>>> import numpy as np
>>> import numpy.linalg as la
>>> np.set_printoptions(precision=2, suppress=True, linewidth=140, sign=" ")
>>> K = np.loadtxt("test13.csv", delimiter=",")
>>> print(K)
[[ 0.  0.  2.  0.  0. -1.  0.  0.  0.  0.  0. -2.]
 [-2. -2.  2. -1.  2.  2.  0.  0.  0.  0.  0. -2.]
 [ 0.  2.  1.  2.  1. -1.  0.  0.  0.  0.  0.  1.]
 [-2. -2. -2.  1. -1.  1.  0.  0.  0.  0.  0. -2.]
 [-2.  1. -1. -2.  1. -1.  0.  0.  0.  0.  0.  2.]
 [ 2.  1. -2.  0. -2.  0.  0.  0.  0.  0.  0.  2.]
 [ 0.  0.  0.  0.  0.  0. -1. -1.  0.  0. -1.  0.]
 [ 0.  0.  0.  0.  0.  0.  0.  0. -2.  0.  1.  0.]
 [ 0.  0.  0.  0.  0.  0.  1.  2. -1.  0. -1.  0.]
 [ 0.  0.  0.  0.  0.  0.  1. -2.  2. -2. -2.  0.]
 [ 0.  0.  0.  0.  0.  0. -2. -2. -2. -2.  1.  0.]
 [ 2.  0. -2.  0.  0. -2.  0.  0.  0.  0.  0.  2.]]
>>> print(la.norm(K, axis=1).argmax())
1
>>> print(round(float(la.norm(K[10] - K[1])), 2))
6.48
>>> print(la.norm(K, axis=0))
[ 4.47  3.74  4.69  3.16  3.32  3.46  2.65  3.61  3.61  2.83  2.83  5.  ]
>>> print(round(la.norm(K, "nuc"), 2))
36.83
>>> E = np.load("dump.npy")
>>> print(E)
[[ 1.    0.2   0.04  0.01  0.  ]
 [ 0.2   1.    0.2   0.04  0.01]
 [ 0.04  0.2   1.    0.2   0.04]
 [ 0.01  0.04  0.2   1.    0.2 ]
 [ 0.    0.01  0.04  0.2   1.  ]]
>>> evals, evecs = la.eigh(E)
>>> print(np.round(evecs.T @ E @ evecs, 2) + 0)
[[ 0.69  0.    0.    0.    0.  ]
 [ 0.    0.79  0.    0.    0.  ]
 [ 0.    0.    0.95  0.    0.  ]
 [ 0.    0.    0.    1.17  0.  ]
 [ 0.    0.    0.    0.    1.4 ]]
>>> print(la.svd(E, compute_uv=False))
[ 1.4   1.17  0.95  0.79  0.69]
>>> print(np.unique(evals.round(6) + 0, return_counts=True)[1])
[ 1  1  1  1  1]
>>> print((evals > 1e-8).sum(), (evals < -1e-8).sum())
5 0
>>> print(np.round(evecs.T @ evecs, 2) + 0)
[[ 1.  0.  0.  0.  0.]
 [ 0.  1.  0.  0.  0.]
 [ 0.  0.  1.  0.  0.]
 [ 0.  0.  0.  1.  0.]
 [ 0.  0.  0.  0.  1.]]
>>> print(np.abs(evecs[:, -1]))
[ 0.32  0.49  0.56  0.49  0.32]
>>> print(evals)
[ 0.69  0.79  0.95  1.17  1.4 ]
>>> print(np.abs(evecs[:, -1]).round(6).argmax())
2
>>> print(la.eigvalsh(E @ E))
[ 0.48  0.62  0.9   1.37  1.96]
>>> W0 = np.loadtxt("arr.csv", delimiter=",")
>>> print(W0)
[[  0.   9.   8.   0.   0.   0.   3.   2.   0.   0.]
 [  8.   0.   0.   7.  12.   5.   4.   3.   6.   7.]
 [  0.   3.   0.   0.   0.   0.   0.   0.   0.   0.]
 [  8.   0.   0.   7.  12.   5.   4.   3.   6.   7.]
 [  2.   0.   0.   0.   0.   0.   0.   0.   0.   1.]
 [ 10.   0.   0.  10.  15.   6.   4.   3.   7.   9.]
 [ 11.   0.   0.  11.  18.   7.   5.   4.   9.  10.]
 [  3.   0.   0.   1.   0.   1.   1.   0.   0.   2.]
 [  7.   0.   0.   6.   9.   4.   3.   2.   4.   6.]
 [  0.  12.  11.   0.   0.   0.   3.   2.   0.   0.]
 [  5.   0.   0.   4.   3.   2.   1.   0.   0.   4.]
 [  5.   0.   0.   3.   6.   3.   3.   2.   3.   4.]
 [ 12.   0.   2.  12.  21.   8.   6.   5.  11.  11.]
 [  8.   0.   0.   8.   9.   4.   2.   1.   3.   7.]
 [  8.   0.   0.   8.   9.   4.   2.   1.   3.   7.]
 [  9.   0.   0.   9.  12.   5.   3.   2.   5.   8.]
 [  2.   1.   0.   0.   0.   1.   2.   1.   0.   1.]
 [  3.   3.   2.   0.   3.   2.   3.   2.   2.   2.]
 [  9.   1.   2.   8.  15.   6.   5.   4.   8.   8.]
 [  0.   0.   0.   0.   0.   0.   0.   0.   0.   0.]
 [  5.   0.   0.   4.   3.   2.   1.   0.   0.   4.]
 [ 11.   0.   0.  11.  18.   7.   5.   4.   9.  10.]
 [  6.   0.   0.   6.   3.   2.   0.   0.   0.   5.]
 [  1.   6.   5.   0.   0.   1.   3.   2.   1.   0.]
 [  0.  12.  11.   0.   0.   0.   3.   2.   0.   0.]
 [  0.  12.  11.   0.   0.   0.   3.   2.   0.   0.]
 [  0.   0.   0.   0.   0.   0.   0.   0.   0.   0.]
 [  0.  11.  11.   0.   0.   1.   4.   3.   2.   0.]
 [  0.   3.   0.   0.   0.   0.   0.   0.   0.   0.]
 [  7.   0.   0.   7.   6.   3.   1.   0.   1.   6.]
 [  6.   0.   0.   6.   3.   2.   0.   0.   0.   5.]]
>>> print(la.norm(W0, axis=1).argmax())
12
>>> print(np.round(la.norm(W0, 2), 2))
80.99
>>> print(round(float(la.norm(W0, "nuc")), 2))
144.08
